% python3 -q
>>> import numpy as np
>>> np.set_printoptions(precision=2, suppress=True, linewidth=120, sign=" ")
>>> def rnd(a):
...     return np.round(a, 2) + 0
... 
>>> rng = np.random.default_rng(588307)
>>> idx = rng.integers(0, 3, 4)
>>> data = (idx[:, None] == idx) * -3 + np.eye(4)
>>> print(data)
[[-2.  0.  0. -3.]
 [ 0. -2. -3.  0.]
 [ 0. -3. -2.  0.]
 [-3.  0.  0. -2.]]
>>> w, vecs = np.linalg.eigh(data)
>>> print(rnd(np.linalg.eigvalsh(data @ data)))
[  1.   1.  25.  25.]
>>> print(rnd(w))
[-5. -5.  1.  1.]
>>> print(w.sum(), np.trace(data))
-8.0 -8.0
>>> print(rnd(vecs.T @ data @ vecs))
[[-5.  0.  0.  0.]
 [ 0. -5.  0.  0.]
 [ 0.  0.  1.  0.]
 [ 0.  0.  0.  1.]]
>>> print((w > 1e-8).sum(), (w < -1e-8).sum())
2 2
>>> print(rnd(vecs @ np.diag(w) @ vecs.T))
[[-2.  0.  0. -3.]
 [ 0. -2. -3.  0.]
 [ 0. -3. -2.  0.]
 [-3.  0.  0. -2.]]
>>> print(rnd(np.linalg.svd(data, compute_uv=False)))
[ 5.  5.  1.  1.]
>>> Uu, sigma, VT = np.linalg.svd(data, full_matrices=False)
>>> print(np.allclose(Uu * sigma @ VT, data))
True
>>> print(rnd(Uu.T @ data @ VT.T))
[[ 5.  0.  0.  0.]
 [ 0.  5.  0.  0.]
 [ 0.  0.  1.  0.]
 [ 0.  0.  0.  1.]]
>>> print((sigma > 1e-8).sum())
4
>>> print(Uu.shape, sigma.shape, VT.shape)
(4, 4) (4,) (4, 4)
>>> print((np.linalg.matrix_power((data != 0) + (data.T != 0) + np.eye(4), 4) > 0).astype(int))
[[ 1  0  0  1]
 [ 0  1  1  0]
 [ 0  1  1  0]
 [ 1  0  0  1]]
>>> print(rnd(np.linalg.det(data)))
25.0
>>> print([round(float(np.linalg.det(data[:i, :i])), 2) + 0 for i in range(1, 5)])
[-2.0, 4.0, 10.0, 25.0]
>>> print(np.all(np.linalg.eigvalsh(data) > 0))
False
>>> mat = np.load("w.npy")
>>> print(mat)
[[ 4.  1.  1.]
 [ 1.  4.  1.]
 [ 1.  1.  4.]]
>>> print(np.allclose(mat @ mat.T, mat.T @ mat))
True
>>> print(rnd(np.sort(np.abs(np.linalg.eigvals(mat)))))
[ 3.  3.  6.]
>>> print(rnd(np.abs(np.linalg.eigvals(mat)).max()))
6.0
>>> print(mat @ mat)
[[ 18.   9.   9.]
 [  9.  18.   9.]
 [  9.   9.  18.]]
>>> print((mat - mat.T) / 2)
[[ 0.  0.  0.]
 [ 0.  0.  0.]
 [ 0.  0.  0.]]
>>> print((mat + mat.T) / 2)
[[ 4.  1.  1.]
 [ 1.  4.  1.]
 [ 1.  1.  4.]]
>>> print(np.allclose(mat, mat.T))
True
>>> print(np.trace(mat))
12.0
>>> print(rnd(np.linalg.matrix_power(mat, 3)))
[[ 90.  63.  63.]
 [ 63.  90.  63.]
 [ 63.  63.  90.]]
>>> x0 = np.ones(3)
>>> for _ in range(6):
...     x0 = mat @ x0
...     x0 /= np.linalg.norm(x0)
...     print(round(x0 @ mat @ x0, 2))
... 
6.0
6.0
6.0
6.0
6.0
6.0
>>> print(rnd(x0))
[ 0.58  0.58  0.58]
>>> print(rnd(np.linalg.eigvalsh(mat)[-1]))
6.0
>>> K = np.triu(rng.random((7, 7)) < 0.4, 1).astype(int)
>>> K = K + K.T
>>> print(K)
[[ 0  1  1  0  0  1  1]
 [ 1  0  1  1  1  0  1]
 [ 1  1  0  0  1  1  1]
 [ 0  1  0  0  0  0  0]
 [ 0  1  1  0  0  1  0]
 [ 1  0  1  0  1  0  1]
 [ 1  1  1  0  0  1  0]]
>>> print(np.trace(K @ K @ K) // 6)
9
>>> print(np.argwhere(np.triu(K)))
[[ 0  1]
 [ 0  2]
 [ 0  5]
 [ 0  6]
 [ 1  2]
 [ 1  3]
 [ 1  4]
 [ 1  6]
 [ 2  4]
 [ 2  5]
 [ 2  6]
 [ 4  5]
 [ 5  6]]
>>> low = np.diag(K.sum(axis=1)) - K
>>> print(round(np.linalg.det(low[1:, 1:])))
360
>>> w, vecs = np.linalg.eigh(K)
>>> print(rnd(np.linalg.eigvalsh(K @ K)))
[  0.13   0.36   0.57   1.     1.72   5.35  16.88]
>>> print(rnd(np.linalg.svd(K, compute_uv=False)))
[ 4.11  2.31  1.31  1.    0.75  0.6   0.36]
>>> print(rnd(w))
[-2.31 -1.31 -1.   -0.6   0.36  0.75  4.11]
>>> print(rnd(vecs @ np.diag(w) @ vecs.T))
[[ 0.  1.  1.  0.  0.  1.  1.]
 [ 1.  0.  1.  1.  1.  0.  1.]
 [ 1.  1.  0.  0.  1.  1.  1.]
 [ 0.  1.  0.  0.  0.  0.  0.]
 [ 0.  1.  1.  0.  0.  1.  0.]
 [ 1.  0.  1.  0.  1.  0.  1.]
 [ 1.  1.  1.  0.  0.  1.  0.]]
>>> W0 = np.load("a.npy")
>>> print(W0)
[[ 0  4  8  8  8  1]
 [ 0  7  2  4  4  8]
 [ 0  0  1  2  8  7]
 [ 0  0  0  3  5  0]
 [ 0  0  0  0  3  6]
 [ 0  0  0  0  0  4]]
>>> print(np.linalg.matrix_rank(W0, rtol=0.1))
4
>>> print([round(float(x), 2) for x in np.linalg.svd(W0, compute_uv=False)[:3]])
[20.37, 10.17, 6.6]
>>> print(rnd(np.linalg.norm(W0, 2) / np.linalg.norm(W0)))
0.85
>>> F = np.array([[0.8, 0.0, 0.5, 0.1, 0.2, -1.6],
...     [0.1, 0.2, -0.4, -0.9, -0.5, -2.8],
...     [0.3, -0.9, -1.5, -0.1, 1.3, -1.1],
...     [-1.5, -0.9, 0.8, 1.1, 1.1, -0.2]])
>>> print(F)
[[ 0.8  0.   0.5  0.1  0.2 -1.6]
 [ 0.1  0.2 -0.4 -0.9 -0.5 -2.8]
 [ 0.3 -0.9 -1.5 -0.1  1.3 -1.1]
 [-1.5 -0.9  0.8  1.1  1.1 -0.2]]
>>> r0 = np.array([2, 1])
>>> print(np.convolve(F[0], r0))
[ 1.6  0.8  1.   0.7  0.5 -3.  -1.6]
>>> print(rnd(np.correlate(F[0], F[3], "full")))
[-0.16  0.88  0.78  1.17 -0.1  -0.15 -1.91 -2.44 -1.61  1.14  2.4 ]
>>> M2 = F + rng.integers(-2, 3, (4, 3)) @ rng.integers(-2, 3, (3, 6))
>>> print(rnd(M2))
[[-5.2 -6.   4.5 -2.9  5.2 -4.6]
 [-6.9 -6.8  6.6 -4.9  4.5 -4.8]
 [-2.7 -3.9  0.5  5.9  2.3 -4.1]
 [ 6.5  7.1 -1.2  0.1 -5.9  6.8]]
>>> print(rnd(np.linalg.svd(M2 - F, compute_uv=False)))
[ 23.09   8.5    4.11   0.  ]
>>> print(rnd(M2 - F))
[[-6. -6.  4. -3.  5. -3.]
 [-7. -7.  7. -4.  5. -2.]
 [-3. -3.  2.  6.  1. -3.]
 [ 8.  8. -2. -1. -7.  7.]]
>>> print(np.linalg.matrix_rank(M2 - F, tol=1e-8))
3
